$ ipython --no-banner

In [1]: import numpy as np

In [2]: np.set_printoptions(precision=4, suppress=True, linewidth=120, floatmode="fixed")

In [3]: feats = np.array([[-2.0, -1.0, 0.0, 0.0],
   ...:     [2.0, -1.0, 0.0, 0.0],
   ...:     [0.0, 0.0, 1.0, 0.0],
   ...:     [0.0, 0.0, 9.0, 5.0]])

In [4]: feats
Out[4]: 
array([[-2.0000, -1.0000,  0.0000,  0.0000],
       [ 2.0000, -1.0000,  0.0000,  0.0000],
       [ 0.0000,  0.0000,  1.0000,  0.0000],
       [ 0.0000,  0.0000,  9.0000,  5.0000]])

In [5]: round(float(np.linalg.det(feats[::-1])), 4)
Out[5]: 20.0

In [6]: np.einsum("ii->", feats)
Out[6]: np.float64(3.0)

In [7]: np.einsum("ij,ji->", feats, feats)
Out[7]: np.float64(27.0)

In [8]: round(np.linalg.eigvals(feats).sum().real, 4)
Out[8]: np.float64(3.0)

In [9]: w1 = np.array([[1, 2, 0], [0, 2, 1], [2, -2, -1], [0, -1, -1]])

In [10]: b = np.array([5, -4, 1])

In [11]: act = np.maximum(feats @ w1 + b, 0)

In [12]: act
Out[12]: 
array([[ 3.0000,  0.0000,  0.0000],
       [ 7.0000,  0.0000,  0.0000],
       [ 7.0000,  0.0000,  0.0000],
       [23.0000,  0.0000,  0.0000]])

In [13]: W2 = np.array([[-2, 3], [-2, -3], [-1, 2]])

In [14]: (act @ W2).round(6).argmax(axis=1)
Out[14]: array([1, 1, 1, 1])

In [15]: rng = np.random.default_rng(135936)

In [16]: z = rng.permutation(4)

In [17]: z
Out[17]: array([0, 1, 2, 3])

In [18]: Y = feats[z][:, z]

In [19]: np.allclose(Y, feats)
Out[19]: True

In [20]: np.round(np.linalg.det(Y), 4), round(np.linalg.det(feats[z]), 4)
Out[20]: (np.float64(20.0), np.float64(20.0))

In [21]: np.trace(Y)
Out[21]: np.float64(3.0)

In [22]: M = -1 * np.eye(3) + np.ones((3, 3))

In [23]: M
Out[23]: 
array([[0.0000, 1.0000, 1.0000],
       [1.0000, 0.0000, 1.0000],
       [1.0000, 1.0000, 0.0000]])

In [24]: # symmetric, so the eigenvalues are real

In [25]: round(np.linalg.det(M[::-1]), 4)
Out[25]: np.float64(-2.0)

In [26]: np.round(np.poly(M), 4) + 0
Out[26]: array([ 1.0000,  0.0000, -3.0000, -2.0000])

In [27]: round(float(np.linalg.eigvals(M).sum().real), 4)
Out[27]: -0.0

In [28]: np.kron(np.eye(2, dtype=int), M)
Out[28]: 
array([[0.0000, 1.0000, 1.0000, 0.0000, 0.0000, 0.0000],
       [1.0000, 0.0000, 1.0000, 0.0000, 0.0000, 0.0000],
       [1.0000, 1.0000, 0.0000, 0.0000, 0.0000, 0.0000],
       [0.0000, 0.0000, 0.0000, 0.0000, 1.0000, 1.0000],
       [0.0000, 0.0000, 0.0000, 1.0000, 0.0000, 1.0000],
       [0.0000, 0.0000, 0.0000, 1.0000, 1.0000, 0.0000]])

In [29]: np.linalg.eigvals(M)
Out[29]: array([-1.0000,  2.0000, -1.0000])

In [30]: round(float(np.linalg.det(M.T)), 4)
Out[30]: 2.0

In [31]: np.einsum("ij,ji->", M, M)
Out[31]: np.float64(6.0)
